$ python3 -q
>>> import numpy as np
>>> from numpy import linalg as LA
>>> np.set_printoptions(precision=1, suppress=True, linewidth=100, sign=" ")
>>> X = np.load("w.npy")
>>> X
array([[-2.,  1., -4.],
       [ 6., -1.,  8.],
       [ 6., -1.,  8.]])
>>> # rows 1 and 2 are equal
>>> r = LA.matrix_rank(X)
>>> r
np.int64(2)
>>> N = LA.svd(X)[2][r:].T
>>> N @ N.T
array([[ 0.2, -0.3, -0.2],
       [-0.3,  0.7,  0.3],
       [-0.2,  0.3,  0.2]])
>>> N.shape
(3, 1)
>>> np.round(X @ N, 1) + 0
array([[ 0.],
       [ 0.],
       [ 0.]])
>>> N[:, 0] / N[np.abs(N[:, 0]).round(6).argmax(), 0]
array([-0.5,  1. ,  0.5])
>>> np.allclose(X @ N, 0)
True
>>> LA.matrix_rank(X.T @ X), LA.matrix_rank(X @ X.T)
(np.int64(2), np.int64(2))
>>> arr = np.array([[1, 0, 2, 1], [1, 1, 2, 3], [5, 1, 0, 1], [0, 3, 5, 3], [3, 2, 6, 7]])
>>> arr
array([[ 1,  0,  2,  1],
       [ 1,  1,  2,  3],
       [ 5,  1,  0,  1],
       [ 0,  3,  5,  3],
       [ 3,  2,  6,  7]])
>>> vec = np.array([2, 2, 1, 2])
>>> target = arr @ vec
>>> c, lr = np.zeros(4), 1 / LA.norm(arr, 2) ** 2
>>> for i in range(250):
...     c -= lr * arr.T @ (arr @ c - target)
...     if i % 50 == 0: print(i, round(LA.norm(arr @ c - target), 1))
... 
0 5.7
50 0.9
100 0.6
150 0.4
200 0.3
>>> np.round(LA.cond(arr), 1)
np.float64(11.2)
>>> vec = np.array([0, 1, -2, -2])
>>> target = arr @ vec
>>> np.round(LA.pinv(arr) @ arr, 1) + 0
array([[ 1.,  0.,  0.,  0.],
       [ 0.,  1.,  0.,  0.],
       [ 0.,  0.,  1.,  0.],
       [ 0.,  0.,  0.,  1.]])
>>> np.round(LA.lstsq(arr, target)[0], 1) + 0
array([ 0.,  1., -2., -2.])
>>> rng = np.random.default_rng(41973)
>>> target = target + 0.1 * rng.normal(size=5)
>>> target
array([ -6. ,  -9.1,  -1. , -13. , -24.2])
>>> c, *_ = LA.lstsq(arr, target)
>>> c.round()
array([ 0.,  1., -2., -2.])
>>> def softmax(z):
...     e = np.exp(z - z.max(axis=-1, keepdims=True))
...     return e / e.sum(axis=-1, keepdims=True)
... 
>>> np.round(softmax(arr[2] + -1), 1) + 0
array([ 1.,  0.,  0.,  0.])
>>> att = arr @ arr.T / np.sqrt(4)
>>> np.round(softmax(att), 1) + 0
array([[ 0. ,  0. ,  0. ,  0. ,  1. ],
       [ 0. ,  0. ,  0. ,  0. ,  1. ],
       [ 0. ,  0. ,  0.8,  0. ,  0.2],
       [ 0. ,  0. ,  0. ,  0. ,  1. ],
       [ 0. ,  0. ,  0. ,  0. ,  1. ]])
>>> A = np.array([[-3, 0, 0, 0, 0, 0],
...     [0, 1, 0, 0, 0, 0],
...     [0, 0, -3, 0, 0, 0],
...     [0, 0, 0, 2, 0, 0],
...     [0, 0, 0, 0, -2, 0],
...     [0, 0, 0, 0, 0, 1]])
>>> # triangular, det is the product of the diagonal
>>> Q, V = LA.qr(A[:, :3])[0], LA.qr(A[:, 3:])[0]
>>> s = LA.svd(Q.T @ V, compute_uv=False)
>>> np.degrees(np.arccos(s.clip(0, 1)))
array([ 90.,  90.,  90.])
>>> s
array([ 0.,  0.,  0.])
>>> w, V = LA.eigh(A)
>>> np.abs(V[:, -1])
array([ 0.,  0.,  0.,  1.,  0.,  0.])
>>> (w > 1e-8).sum(), (w < -1e-8).sum()
(np.int64(3), np.int64(3))
>>> LA.eigvalsh(A + 3 * np.eye(6))
array([ 0.,  0.,  1.,  4.,  4.,  5.])
>>> V.T @ A @ V
array([[-3.,  0.,  0.,  0.,  0.,  0.],
       [ 0., -3.,  0.,  0.,  0.,  0.],
       [ 0.,  0., -2.,  0.,  0.,  0.],
       [ 0.,  0.,  0.,  1.,  0.,  0.],
       [ 0.,  0.,  0.,  0.,  1.,  0.],
       [ 0.,  0.,  0.,  0.,  0.,  2.]])
>>> K = np.load("sample7.npy")
>>> K
array([[  0,   1,   1,  10,   2,   0],
       [  1,   2,   0,  15,   3,   3],
       [  2,   1,   3,   0,   0,   2],
       [  3,   1,   3,  10,   2,   3],
       [  3,   1,   2,  15,   3,   2],
       [  0,   0,   0,  10,   2,   0]])
>>> r = LA.matrix_rank(K)
>>> r
np.int64(5)
>>> N = LA.svd(K)[2][r:].T
>>> np.round(N[:, 0] / N[np.abs(N[:, 0]).round(6).argmax(), 0], 1) + 0
array([ 0. ,  0. ,  0. , -0.2,  1. ,  0. ])
>>> N.shape
(6, 1)
>>> np.round(N @ N.T, 1) + 0
array([[ 0. ,  0. ,  0. ,  0. ,  0. ,  0. ],
       [ 0. ,  0. ,  0. ,  0. ,  0. ,  0. ],
       [ 0. ,  0. ,  0. ,  0. ,  0. ,  0. ],
       [ 0. ,  0. ,  0. ,  0. , -0.2,  0. ],
       [ 0. ,  0. ,  0. , -0.2,  1. ,  0. ],
       [ 0. ,  0. ,  0. ,  0. ,  0. ,  0. ]])
>>> [int(LA.matrix_rank(np.delete(K, i, axis=0))) for i in range(6)]
[5, 5, 5, 5, 5, 5]
>>> [int(LA.matrix_rank(K[:i])) for i in range(1, len(K) + 1)]
[1, 2, 3, 4, 5, 5]
>>> LA.matrix_rank(K.T @ K), LA.matrix_rank(K @ K.T)
(np.int64(5), np.int64(5))
>>> np.round(LA.norm(K, 2) / LA.norm(K), 1)
np.float64(1.0)
>>> [round(float(x), 1) for x in LA.svd(K, compute_uv=False)[:3]]
[28.6, 5.8, 2.2]
>>> np.argsort(-LA.norm(K, axis=0).round(6), kind="stable")[:3]
array([ 3,  4,  5])
>>> LA.matrix_rank(K, rtol=0.1)
np.int64(2)
>>> LA.cond(K) > 100
np.True_
>>> F = np.loadtxt("dump.csv", delimiter=",")
>>> F
array([[ 1.,  2.,  0.],
       [ 3.,  3.,  0.],
       [ 0.,  0.,  1.]])
>>> # splits into 2 blocks
>>> vec = np.array([0, 3, 1, 5, 3, 2])
>>> A @ np.ones(6)
array([-3.,  1., -3.,  2., -2.,  1.])
>>> LA.norm(A @ vec) <= LA.norm(A, 2) * LA.norm(vec) + 1e-9
np.True_
>>> A @ vec
array([ 0,  3, -3, 10, -6,  2])
>>> (A @ vec).argmax()
np.int64(3)
